% ipython --no-banner

In [1]: import numpy as np

In [2]: np.set_printoptions(suppress=True, linewidth=160)

In [3]: rd = lambda a: np.round(a, 2) + 0

In [4]: arr = np.array([[0, 3, 1, 2, 6],
   ...:     [3, 6, 4, 5, 6],
   ...:     [1, 4, 4, 1, 4],
   ...:     [2, 5, 1, 2, 2],
   ...:     [6, 6, 4, 2, 0]])

In [5]: np.all(np.linalg.eigvalsh(arr) > 0)
Out[5]: np.False_

In [6]: rd(np.linalg.eigvalsh(arr).min())
Out[6]: np.float64(-6.82)

In [7]: arr.shape
Out[7]: (5, 5)

In [8]: np.zeros(5, 5)
---------------------------------------------------------------------------
TypeError                                 Traceback (most recent call last)
Cell In[8], line 1
----> 1 np.zeros(5, 5)

TypeError: Cannot interpret '5' as a data type

In [9]: rd(np.linalg.norm(arr))
Out[9]: np.float64(18.76)

In [10]: arr[:, 5]
---------------------------------------------------------------------------
IndexError                                Traceback (most recent call last)
Cell In[10], line 1
----> 1 arr[:, 5]

IndexError: index 5 is out of bounds for axis 1 with size 5

In [11]: arr.sum(axis=1)
Out[11]: array([12, 24, 14, 12, 18])

In [12]: arr - arr[0]
Out[12]: 
array([[ 0,  0,  0,  0,  0],
       [ 3,  3,  3,  3,  0],
       [ 1,  1,  3, -1, -2],
       [ 2,  2,  0,  0, -4],
       [ 6,  3,  3,  0, -6]])

In [13]: np.count_nonzero(arr)
Out[13]: np.int64(23)

In [14]: np.abs(arr).max()
Out[14]: np.int64(6)

In [15]: W1 = np.array([[1, -2, -1], [3, 3, 2], [3, -1, -2], [1, -1, -3], [2, 1, 3]])

In [16]: c = np.array([1, 0, 3])

In [17]: hid = np.maximum(arr @ W1 + c, 0)

In [18]: np.linalg.matrix_rank(hid)
Out[18]: np.int64(3)

In [19]: (hid > 0).mean(axis=0)
Out[19]: array([1. , 0.8, 0.8])

In [20]: Z = np.array([[2, 0, 3], [2, 2, 2], [3, 2, 1]])

In [21]: hid @ Z
Out[21]: 
array([[135,  62, 124],
       [141,  32, 178],
       [121,  40, 134],
       [101,  38, 110],
       [ 78,   0, 117]])

In [22]: ev, vecs = np.linalg.eigh(arr)

In [23]: rd(ev.sum()), np.trace(arr)
Out[23]: (np.float64(12.0), np.int64(12))

In [24]: rd(np.linalg.eigvalsh(arr + 2 * np.eye(5)))
Out[24]: array([-4.82,  0.16,  2.91,  4.58, 19.16])

In [25]: np.unique(ev.round(6) + 0, return_counts=True)[1]
Out[25]: array([1, 1, 1, 1, 1])

In [26]: rd(vecs.T @ vecs)
Out[26]: 
array([[1., 0., 0., 0., 0.],
       [0., 1., 0., 0., 0.],
       [0., 0., 1., 0., 0.],
       [0., 0., 0., 1., 0.],
       [0., 0., 0., 0., 1.]])

In [27]: np.abs(vecs[:, -1]).round(6).argmax()
Out[27]: np.int64(1)
